In [1]: import numpy as np

In [2]: import numpy.linalg as la

In [3]: np.set_printoptions(precision=1, suppress=True, linewidth=100, sign=" ")

In [4]: tidy = lambda a: np.round(a, 1) + 0

In [5]: mat = np.loadtxt("arr.csv", delimiter=",")

In [6]: tidy(mat)
Out[6]: 
array([[ 0. ,  0. ,  0. , -0.1,  0. ,  0. ,  0. ,  0. ,  0. ],
       [ 0. ,  0.1,  0. , -0.2,  0.1,  0.1,  0.1,  0. , -0.1],
       [ 0. ,  0. ,  0. ,  0.1,  0. ,  0. ,  0. ,  0. ,  0. ],
       [-0.1, -0.2,  0.1,  0.3, -0.2, -0.2, -0.2, -0.1,  0.2],
       [ 0. ,  0.1,  0. , -0.2,  0.1,  0.1,  0.1,  0. , -0.1],
       [ 0. ,  0.1,  0. , -0.2,  0.1,  0.1,  0.1,  0. , -0.1],
       [ 0. ,  0.1,  0. , -0.2,  0.1,  0.1,  0.1,  0. , -0.1],
       [ 0. ,  0. ,  0. , -0.1,  0. ,  0. ,  0. ,  0. ,  0. ],
       [ 0. , -0.1,  0. ,  0.2, -0.1, -0.1, -0.1,  0. ,  0.1]])

In [7]: tidy(la.norm(mat, 2) / la.norm(mat))
Out[7]: np.float64(1.0)

In [8]: la.matrix_rank(mat, rtol=0.1)
Out[8]: np.int64(1)

In [9]: x0 = np.array([1, 3, -2, -7, 1, 3, 6, 8, 1])

In [10]: np.trace(mat)
Out[10]: np.float64(1.0)

In [11]: tidy(mat @ mat @ x0)
Out[11]: array([ 1.1,  3.4, -1.1, -5.6,  3.4,  3.4,  3.4,  1.1, -3.4])

In [12]: E = np.load("a.npy")

In [13]: E
Out[13]: 
array([[ 1,  0,  0,  0,  0],
       [-1,  1,  0,  0,  0],
       [-1,  0,  1,  0,  0],
       [-2,  0, -3,  1,  0],
       [ 0, -1,  0, -3,  1]])

In [14]: x0 = np.array([3, 2, 7, 4, 1])

In [15]: y = E @ x0

In [16]: c, lr = np.zeros(5), 1 / la.norm(E, 2) ** 2

In [17]: for i in range(25):
    ...:     c -= lr * E.T @ (E @ c - y)
    ...:     if i % 5 == 0: print(i, round(la.norm(E @ c - y), 1))
    ...: 
0 10.3
5 0.8
10 0.3
15 0.2
20 0.2

In [18]: tidy(la.cond(E))
Out[18]: np.float64(79.7)

In [19]: np.prod(np.diag(E)), tidy(la.det(E))
Out[19]: (np.int64(1), np.float64(1.0))

In [20]: la.matrix_rank(E - E[0, 0] * np.eye(5))
Out[20]: np.int64(3)

In [21]: E @ E
Out[21]: 
array([[ 1,  0,  0,  0,  0],
       [-2,  1,  0,  0,  0],
       [-2,  0,  1,  0,  0],
       [-1,  0, -6,  1,  0],
       [ 7, -2,  9, -6,  1]])

In [22]: [int(la.matrix_rank(la.matrix_power(E, p))) for p in range(1, 6)]
Out[22]: [5, 5, 5, 5, 5]

In [23]: tidy(np.sort(la.eigvals(E)))
Out[23]: array([ 1.,  1.,  1.,  1.,  1.])
